In [1]: import numpy as np

In [2]: np.set_printoptions(precision=1, suppress=True, linewidth=100)

In [3]: W0 = np.loadtxt("m.csv", delimiter=",")

In [4]: W0
Out[4]: 
array([[-0.6,  0.5, -1.4,  1.7,  0.2,  1.6],
       [-0.1,  0.1, -0.4,  0.4,  0.1,  0.4],
       [-0.3,  0.2, -0.7,  0.8,  0.1,  0.8],
       [-0.1,  0.1, -0.4,  0.4,  0.1,  0.4],
       [ 0.3, -0.2,  0.7, -0.8, -0.1, -0.8],
       [ 0.6, -0.4,  1.3, -1.5, -0.2, -1.4],
       [-0.5,  0.4, -1.1,  1.3,  0.2,  1.2],
       [ 0.7, -0.6,  1.7, -2. , -0.3, -1.8]])

In [5]: # rows 1 and 3 are equal

In [6]: np.allclose(W0[:-1].T @ np.linalg.lstsq(W0[:-1].T, W0[-1])[0], W0[-1])
Out[6]: True

In [7]: np.linalg.lstsq(W0[:-1].T, W0[-1])[2]
Out[7]: np.int32(1)

In [8]: round(float(np.trace(np.linalg.pinv(W0) @ W0)), 1)
Out[8]: 1.0

In [9]: A = np.array([[-9, -5, 0, 0, 0, 0],
   ...:     [9, -5, 0, 0, 0, 0],
   ...:     [-5, -6, 0, 0, 0, 0],
   ...:     [0, 0, -9, -5, 0, 0],
   ...:     [0, 0, 9, -5, 0, 0],
   ...:     [0, 0, -5, -6, 0, 0],
   ...:     [0, 0, 0, 0, -9, -5],
   ...:     [0, 0, 0, 0, 9, -5],
   ...:     [0, 0, 0, 0, -5, -6]])

In [10]: A[0] @ A[1]
Out[10]: np.int64(-56)

In [11]: round(float(np.linalg.norm(A, 1)), 1), round(np.linalg.norm(A, np.inf), 1)
Out[11]: (23.0, np.float64(14.0))

In [12]: np.linalg.norm(A, axis=1).argmax()
Out[12]: np.int64(0)

In [13]: round(np.linalg.norm(A[0], 1), 1), round(np.linalg.norm(A[0], np.inf), 1)
Out[13]: (np.float64(14.0), np.float64(9.0))

In [14]: round(np.linalg.norm(A) ** 2 / np.linalg.norm(A, 2) ** 2, 1)
Out[14]: np.float64(4.2)

In [15]: np.linalg.norm(A, axis=1)
Out[15]: array([10.3, 10.3,  7.8, 10.3, 10.3,  7.8, 10.3, 10.3,  7.8])

In [16]: def softmax(z):
    ...:     e = np.exp(z - z.max(axis=-1, keepdims=True))
    ...:     return e / e.sum(axis=-1, keepdims=True)
    ...: 

In [17]: np.round(softmax(A[0]), 1) + 0
Out[17]: array([0. , 0. , 0.2, 0.2, 0.2, 0.2])

In [18]: np.round(softmax(10 * A[0]), 1) + 0
Out[18]: array([0. , 0. , 0.2, 0.2, 0.2, 0.2])

In [19]: softmax(A).sum(axis=1)
Out[19]: array([1., 1., 1., 1., 1., 1., 1., 1., 1.])

In [20]: scores = A @ A.T / np.sqrt(6)

In [21]: softmax(scores).round(6).argmax(axis=1)
Out[21]: array([0, 1, 0, 3, 4, 3, 6, 7, 6])

In [22]: np.round(softmax(scores), 1) + 0
Out[22]: 
array([[1., 0., 0., 0., 0., 0., 0., 0., 0.],
       [0., 1., 0., 0., 0., 0., 0., 0., 0.],
       [1., 0., 0., 0., 0., 0., 0., 0., 0.],
       [0., 0., 0., 1., 0., 0., 0., 0., 0.],
       [0., 0., 0., 0., 1., 0., 0., 0., 0.],
       [0., 0., 0., 1., 0., 0., 0., 0., 0.],
       [0., 0., 0., 0., 0., 0., 1., 0., 0.],
       [0., 0., 0., 0., 0., 0., 0., 1., 0.],
       [0., 0., 0., 0., 0., 0., 1., 0., 0.]])

In [23]: np.round(softmax(scores + np.triu(np.full(scores.shape, -np.inf), 1)), 1) + 0
Out[23]: 
array([[1., 0., 0., 0., 0., 0., 0., 0., 0.],
       [0., 1., 0., 0., 0., 0., 0., 0., 0.],
       [1., 0., 0., 0., 0., 0., 0., 0., 0.],
       [0., 0., 0., 1., 0., 0., 0., 0., 0.],
       [0., 0., 0., 0., 1., 0., 0., 0., 0.],
       [0., 0., 0., 1., 0., 0., 0., 0., 0.],
       [0., 0., 0., 0., 0., 0., 1., 0., 0.],
       [0., 0., 0., 0., 0., 0., 0., 1., 0.],
       [0., 0., 0., 0., 0., 0., 1., 0., 0.]])

In [24]: J = np.load("data.npy")

In [25]: J
Out[25]: 
array([[ 1. ,  0.7, -1.3,  0.4, -2.4, -0.9, -0.3, -0.1, -0.3,  1.5, -0.1],
       [-0.3,  0.9,  0. , -1.1,  0.8,  1.7,  0.9,  0.1, -0.5,  1.2,  0.9],
       [ 0.8,  0.1,  1.3, -1.9, -1.4, -1.4, -0.7, -0.8, -0.1, -0.7,  0.7],
       [ 1.8, -0.2,  0.8, -0.4,  1.9,  0.8, -1.7, -0.2,  0.1, -0.7,  0.2],
       [ 0.7,  1.4,  2.3,  1. ,  0.5,  0.5,  0.6,  0.9, -0.7, -0.4,  1.1],
       [-0.5, -1.3, -1.2,  0.6,  1. , -1.9, -1.2, -0.9,  0.7, -1.5,  0.2],
       [ 0.1,  2.1,  0. ,  1.9,  0.2,  0.4, -0.7,  1.6, -1.1,  0.5,  1.7],
       [ 0.1,  2.6, -0.7,  0.2,  0.5,  0. , -2.7,  1.1, -1.4, -0.6,  1. ],
       [ 0.1,  3.7,  0.2, -1.8, -0.6, -2. , -1.8, -0.5, -1.8, -0.2,  0.6],
       [-0.4, -3.7,  1.4,  0.3, -0.6, -0.7, -0.7,  0.6,  1.9,  0.7,  0.1],
       [-1.1,  0.8, -0.5, -0.2, -1.3,  0.9,  0.8,  1.1, -0.4, -0.5, -0.2],
       [-0.9,  0.1,  1.1, -1.3,  1.6, -0.9,  0.4, -0.7,  0. , -0.6, -0.4],
       [ 1.1,  0.9, -0.4, -1.4,  1.6,  0.4,  0.8, -0.8, -0.5, -2. ,  0.8],
       [-0.5,  1.2, -0.5, -0.3,  0.9,  0.2,  1.1,  0.7, -0.6,  0.9, -1.7],
       [ 1. , -1.4, -1.1, -0.2, -0.9,  0.5, -0.9, -0.7,  0.8, -1.9,  1. ],
       [ 1.1,  2.1,  0.9,  2. , -0.5, -1.4,  0.6, -1.3, -1. , -0.9,  0.3],
       [-0.6, -0.3, -0.1,  0.2,  0.3,  0.1, -0.6,  0. ,  0.1, -0.4,  0. ],
       [-2.1,  2.2, -0.3, -0.4, -1.6,  1. ,  0.1,  0.6, -1.2, -0.3, -0.3],
       [ 0.1,  1.3, -0.4, -0.2,  0.2,  0.7, -0.7, -0.5, -0.7, -1. , -0.3],
       [-0.3,  0.7,  1.1,  0.3,  0.1,  1.5, -1.1, -0.3, -0.3,  1.7,  0.1],
       [ 0.2, -1.5, -0.5,  1.3,  1.1,  1.2,  0.4, -0.4,  0.8,  1.8, -1.7]])

In [26]: [round(float(x), 1) for x in np.linalg.svd(J, compute_uv=False)[:3]]
Out[26]: [9.1, 6.7, 5.6]

In [27]: np.round(np.abs(np.linalg.svd(J)[2][-1]), 1) + 0
Out[27]: array([0. , 0.5, 0. , 0. , 0. , 0. , 0. , 0. , 0.9, 0. , 0. ])

In [28]: np.linalg.svd(J, compute_uv=False)
Out[28]: array([9.1, 6.7, 5.6, 5.1, 4.5, 4.3, 4. , 3.7, 2.5, 2. , 0.2])

In [29]: np.unravel_index(np.abs(J).argmax(), J.shape)
Out[29]: (np.int64(8), np.int64(1))

In [30]: J.sum(axis=1)
Out[30]: 
array([-1.8,  4.6, -4.1,  2.4,  7.9, -6. ,  6.7,  0.1, -4.1, -1.1, -0.6, -1.6,  0.5,  1.4, -3.8,
        1.9, -1.3, -2.3, -1.5,  3.5,  2.7])

In [31]: np.abs(J).max()
Out[31]: np.float64(3.7)

In [32]: np.linalg.matrix_rank(J)
Out[32]: np.int64(11)

In [33]: J.shape
Out[33]: (21, 11)

In [34]: th = np.radians(30)

In [35]: Rm = np.eye(11)

In [36]: Rm[1, 1] = Rm[4, 4] = np.cos(th)

In [37]: Rm[1, 4], Rm[4, 1] = -np.sin(th), np.sin(th)

In [38]: Rm
Out[38]: 
array([[ 1. ,  0. ,  0. ,  0. ,  0. ,  0. ,  0. ,  0. ,  0. ,  0. ,  0. ],
       [ 0. ,  0.9,  0. ,  0. , -0.5,  0. ,  0. ,  0. ,  0. ,  0. ,  0. ],
       [ 0. ,  0. ,  1. ,  0. ,  0. ,  0. ,  0. ,  0. ,  0. ,  0. ,  0. ],
       [ 0. ,  0. ,  0. ,  1. ,  0. ,  0. ,  0. ,  0. ,  0. ,  0. ,  0. ],
       [ 0. ,  0.5,  0. ,  0. ,  0.9,  0. ,  0. ,  0. ,  0. ,  0. ,  0. ],
       [ 0. ,  0. ,  0. ,  0. ,  0. ,  1. ,  0. ,  0. ,  0. ,  0. ,  0. ],
       [ 0. ,  0. ,  0. ,  0. ,  0. ,  0. ,  1. ,  0. ,  0. ,  0. ,  0. ],
       [ 0. ,  0. ,  0. ,  0. ,  0. ,  0. ,  0. ,  1. ,  0. ,  0. ,  0. ],
       [ 0. ,  0. ,  0. ,  0. ,  0. ,  0. ,  0. ,  0. ,  1. ,  0. ,  0. ],
       [ 0. ,  0. ,  0. ,  0. ,  0. ,  0. ,  0. ,  0. ,  0. ,  1. ,  0. ],
       [ 0. ,  0. ,  0. ,  0. ,  0. ,  0. ,  0. ,  0. ,  0. ,  0. ,  1. ]])

In [39]: M2 = J @ Rm.T

In [40]: np.abs(M2 - J).max(axis=0)
Out[40]: array([0. , 1.1, 0. , 0. , 1.9, 0. , 0. , 0. , 0. , 0. , 0. ])

In [41]: np.allclose(J @ J.T, M2 @ M2.T)
Out[41]: True
